$ ipython --no-banner

In [1]: import numpy as np

In [2]: np.set_printoptions(precision=3, suppress=True, linewidth=200, sign=" ")

In [3]: f = np.array([-2, -2, 1, 1, -2, -3, 1, 2, -3, 0, -3]) + 0.5

In [4]: mat = np.outer(f, f) / (f @ f)

In [5]: mat
Out[5]: 
array([[ 0.058,  0.058, -0.058, -0.058,  0.058,  0.097, -0.058, -0.097,  0.097, -0.019,  0.097],
       [ 0.058,  0.058, -0.058, -0.058,  0.058,  0.097, -0.058, -0.097,  0.097, -0.019,  0.097],
       [-0.058, -0.058,  0.058,  0.058, -0.058, -0.097,  0.058,  0.097, -0.097,  0.019, -0.097],
       [-0.058, -0.058,  0.058,  0.058, -0.058, -0.097,  0.058,  0.097, -0.097,  0.019, -0.097],
       [ 0.058,  0.058, -0.058, -0.058,  0.058,  0.097, -0.058, -0.097,  0.097, -0.019,  0.097],
       [ 0.097,  0.097, -0.097, -0.097,  0.097,  0.161, -0.097, -0.161,  0.161, -0.032,  0.161],
       [-0.058, -0.058,  0.058,  0.058, -0.058, -0.097,  0.058,  0.097, -0.097,  0.019, -0.097],
       [-0.097, -0.097,  0.097,  0.097, -0.097, -0.161,  0.097,  0.161, -0.161,  0.032, -0.161],
       [ 0.097,  0.097, -0.097, -0.097,  0.097,  0.161, -0.097, -0.161,  0.161, -0.032,  0.161],
       [-0.019, -0.019,  0.019,  0.019, -0.019, -0.032,  0.019,  0.032, -0.032,  0.006, -0.032],
       [ 0.097,  0.097, -0.097, -0.097,  0.097,  0.161, -0.097, -0.161,  0.161, -0.032,  0.161]])

In [6]: np.linalg.matrix_rank(mat, rtol=0.1)
Out[6]: np.int64(1)

In [7]: rank = np.linalg.matrix_rank(mat)

In [8]: rank
Out[8]: np.int64(1)

In [9]: null = np.linalg.svd(mat)[2][rank:].T

In [10]: null @ null.T
Out[10]: 
array([[ 0.942, -0.058,  0.058,  0.058, -0.058, -0.097,  0.058,  0.097, -0.097,  0.019, -0.097],
       [-0.058,  0.942,  0.058,  0.058, -0.058, -0.097,  0.058,  0.097, -0.097,  0.019, -0.097],
       [ 0.058,  0.058,  0.942, -0.058,  0.058,  0.097, -0.058, -0.097,  0.097, -0.019,  0.097],
       [ 0.058,  0.058, -0.058,  0.942,  0.058,  0.097, -0.058, -0.097,  0.097, -0.019,  0.097],
       [-0.058, -0.058,  0.058,  0.058,  0.942, -0.097,  0.058,  0.097, -0.097,  0.019, -0.097],
       [-0.097, -0.097,  0.097,  0.097, -0.097,  0.839,  0.097,  0.161, -0.161,  0.032, -0.161],
       [ 0.058,  0.058, -0.058, -0.058,  0.058,  0.097,  0.942, -0.097,  0.097, -0.019,  0.097],
       [ 0.097,  0.097, -0.097, -0.097,  0.097,  0.161, -0.097,  0.839,  0.161, -0.032,  0.161],
       [-0.097, -0.097,  0.097,  0.097, -0.097, -0.161,  0.097,  0.161,  0.839,  0.032, -0.161],
       [ 0.019,  0.019, -0.019, -0.019,  0.019,  0.032, -0.019, -0.032,  0.032,  0.994,  0.032],
       [-0.097, -0.097,  0.097,  0.097, -0.097, -0.161,  0.097,  0.161, -0.161,  0.032,  0.839]])

In [11]: null.shape
Out[11]: (11, 10)

In [12]: [int(np.linalg.matrix_rank(np.delete(mat, i, axis=0))) for i in range(11)]
Out[12]: [1, 1, 1, 1, 1, 1, 1, 1, 1, 1, 1]

In [13]: np.allclose(mat @ null, 0)
Out[13]: True
